$ python -q
>>> import numpy as np
>>> import numpy.linalg as la
>>> np.set_printoptions(suppress=True, linewidth=200)
>>> K = np.load("dump.npy")
>>> K
array([[ 1.93, -0.95, -0.03],
       [ 1.7 , -0.85,  0.01],
       [-3.7 ,  1.81,  0.03],
       [-2.29,  1.13,  0.02],
       [ 0.01, -0.02,  0.01],
       [ 3.79, -1.87, -0.01],
       [-1.03,  0.47, -0.03],
       [-2.39,  1.14, -0.01],
       [-1.  ,  0.52,  0.01],
       [ 1.87, -0.94, -0.01],
       [ 2.11, -1.07,  0.03],
       [ 0.72, -0.36,  0.01],
       [-0.67,  0.35, -0.01],
       [ 1.17, -0.6 ,  0.  ],
       [ 0.47, -0.23,  0.04],
       [ 1.94, -1.01,  0.  ],
       [ 2.54, -1.29,  0.  ],
       [-0.92,  0.47,  0.  ],
       [-1.8 ,  0.87, -0.01],
       [-0.16,  0.12,  0.  ],
       [-0.36,  0.18, -0.02],
       [ 5.07, -2.51, -0.01],
       [ 0.99, -0.5 ,  0.  ]])
>>> z = K[:, 1] > np.median(K[:, 1])
>>> f = K[z].mean(axis=0) - K[~z].mean(axis=0)
>>> z.astype(int)
array([0, 0, 1, 1, 1, 0, 1, 1, 1, 0, 0, 0, 1, 0, 0, 0, 0, 1, 1, 1, 1, 0, 0])
>>> ((K - K.mean(axis=0)) @ f > 0).astype(int)
array([0, 0, 1, 1, 1, 0, 1, 1, 1, 0, 0, 0, 1, 0, 0, 0, 0, 1, 1, 1, 1, 0, 0])
>>> J = np.loadtxt("x.csv", delimiter=",")
>>> print(J)
[[ 0.  3. 21.]
 [13.  3.  0.]
 [ 7.  3.  1.]
 [13.  3.  0.]
 [ 0.  3. 17.]
 [ 0.  3. 21.]
 [23.  3.  0.]
 [ 0.  3. 13.]
 [ 0.  3. 17.]
 [ 0.  3. 11.]
 [ 0.  3. 15.]
 [ 0.  3.  9.]
 [ 5.  3.  3.]
 [ 0.  3. 19.]
 [11.  3.  0.]
 [ 0.  3.  9.]
 [19.  3.  0.]
 [ 5.  3.  3.]
 [ 0.  3. 15.]
 [15.  3.  0.]
 [17.  3.  0.]
 [ 0.  3. 11.]
 [ 3.  3.  5.]
 [ 0.  3. 17.]]
>>> out = np.c_[J[:, :1] @ np.array([[2]]), np.array([5, 4, 0, 5, 1, 2, 0, 1, 1, 2, 3, 0, 5, 0, 4, 2, 2, 5, 1, 2, 2, 5, 5, 5])]
>>> out
array([[ 0.,  5.],
       [26.,  4.],
       [14.,  0.],
       [26.,  5.],
       [ 0.,  1.],
       [ 0.,  2.],
       [46.,  0.],
       [ 0.,  1.],
       [ 0.,  1.],
       [ 0.,  2.],
       [ 0.,  3.],
       [ 0.,  0.],
       [10.,  5.],
       [ 0.,  0.],
       [22.,  4.],
       [ 0.,  2.],
       [38.,  2.],
       [10.,  5.],
       [ 0.,  1.],
       [30.,  2.],
       [34.,  2.],
       [ 0.,  5.],
       [ 6.,  5.],
       [ 0.,  5.]])
>>> np.round(la.norm(la.qr(J)[0].T @ out, axis=0) ** 2 / ((out ** 2).sum(axis=0) + 1e-12), 2)
array([1.  , 0.68])
>>> Uu, sig, vt = la.svd(J)
>>> np.argmax(sig[:-1] / (sig[1:] + 1e-6)) + 1
np.int64(2)
>>> out = Uu[:, :2] @ np.diag(sig[:2]) @ vt[:2]
>>> round(np.abs(J - out).max(), 2)
np.float64(1.41)
>>> la.matrix_rank(J, rtol=0.05)
np.int64(3)
>>> rng = np.random.default_rng(509)
>>> W0 = np.array([[-1, 1, -1], [3, -1, -1], [4, 5, -2]]) * (rng.random((3, 3)) < 0.3)
>>> print(W0)
[[ 0  0  0]
 [ 0  0 -1]
 [ 4  5 -2]]
>>> Uu, sig, vt = la.svd(W0, full_matrices=False)
>>> np.round(sig / sig[0], 2)
array([1.  , 0.14, 0.  ])
>>> np.round(np.cumsum(sig ** 2) / np.sum(sig ** 2), 2)
array([0.98, 1.  , 1.  ])
>>> (sig > 1e-8).sum()
np.int64(2)
>>> np.round(vt @ vt.T, 2) + 0
array([[1., 0., 0.],
       [0., 1., 0.],
       [0., 0., 1.]])
>>> x0 = np.array([2, -2, 0])
>>> y = K @ x0
>>> np.round(la.lstsq(K, y)[0], 2) + 0
array([ 2., -2.,  0.])
>>> np.round(la.pinv(K) @ K, 2) + 0
array([[1., 0., 0.],
       [0., 1., 0.],
       [0., 0., 1.]])
>>> y = y + 0.05 * rng.normal(size=23)
>>> y.round(2)
array([  5.76,   5.16, -11.01,  -6.77,   0.09,  11.36,  -2.94,  -7.03,  -3.08,   5.64,   6.37,   2.15,  -2.  ,   3.53,   1.45,   5.93,   7.6 ,  -2.81,  -5.38,  -0.61,  -1.17,  15.14,   2.99])
>>> b, *_ = la.lstsq(K, y)
>>> print(b.round())
[ 2. -3.  1.]
>>> np.round(la.norm(y - K @ b), 2)
np.float64(0.19)
>>> np.round(K.T @ (y - K @ b), 2) + 0
array([0., 0., 0.])
>>> O, _ = la.qr(np.array([[1.9, -0.4], [1.6, 0.9]]))
>>> E = -1 * O
>>> E.round(2)
array([[ 0.76,  0.64],
       [ 0.64, -0.76]])
>>> ev, V = la.eigh(E)
>>> x0 = np.array([1, 1])
>>> print((np.sign(V[:, -1].round(6)) == np.sign(V[0, -1].round(6))).astype(int))
[1 1]
>>> round(np.abs(E).sum(axis=1).max(), 2), np.abs(ev).max()
(np.float64(1.41), np.float64(1.0))
>>> round(x0 @ E @ x0, 2)
np.float64(1.29)
>>> np.round(np.kron(np.eye(2, dtype=int), E), 2)
array([[ 0.76,  0.64,  0.  ,  0.  ],
       [ 0.64, -0.76,  0.  , -0.  ],
       [ 0.  ,  0.  ,  0.76,  0.64],
       [ 0.  , -0.  ,  0.64, -0.76]])
>>> round(float(la.eigvals(E).sum().real), 2)
0.0
>>> round(np.einsum("ii->", E), 2)
np.float64(0.0)
>>> round(la.det(E.T), 2)
np.float64(-1.0)
>>> print(np.round(la.eigvals(E), 2))
[ 1. -1.]
>>> round(float(la.det(E[::-1])), 2)
1.0
>>> out = np.array([[9, 2], [9, 5]])
>>> np.round(np.einsum("ij,ij->i", E, E), 2)
array([1., 1.])
>>> np.round(np.einsum("ik,kj->ji", E, out), 2)
array([[12.68, -1.09],
       [ 4.75, -2.54]])
>>> feats = np.loadtxt("mat.csv", delimiter=",")
>>> feats
array([[1.  , 0.5 , 0.25],
       [0.5 , 1.  , 0.5 ],
       [0.25, 0.5 , 1.  ]])
>>> ev, V = la.eigh(feats)
>>> x0 = np.array([2, 5, -1])
>>> np.round(V * np.maximum(ev, 0) @ V.T, 2)
array([[1.  , 0.5 , 0.25],
       [0.5 , 1.  , 0.5 ],
       [0.25, 0.5 , 1.  ]])
>>> np.abs(feats).sum(axis=1).max(), np.round(np.abs(ev).max(), 2)
(np.float64(2.0), np.float64(1.84))
>>> print((np.sign(V[:, -1].round(6)) == np.sign(V[0, -1].round(6))).astype(int))
[1 1 1]
>>> x0 @ feats @ x0
np.float64(34.0)
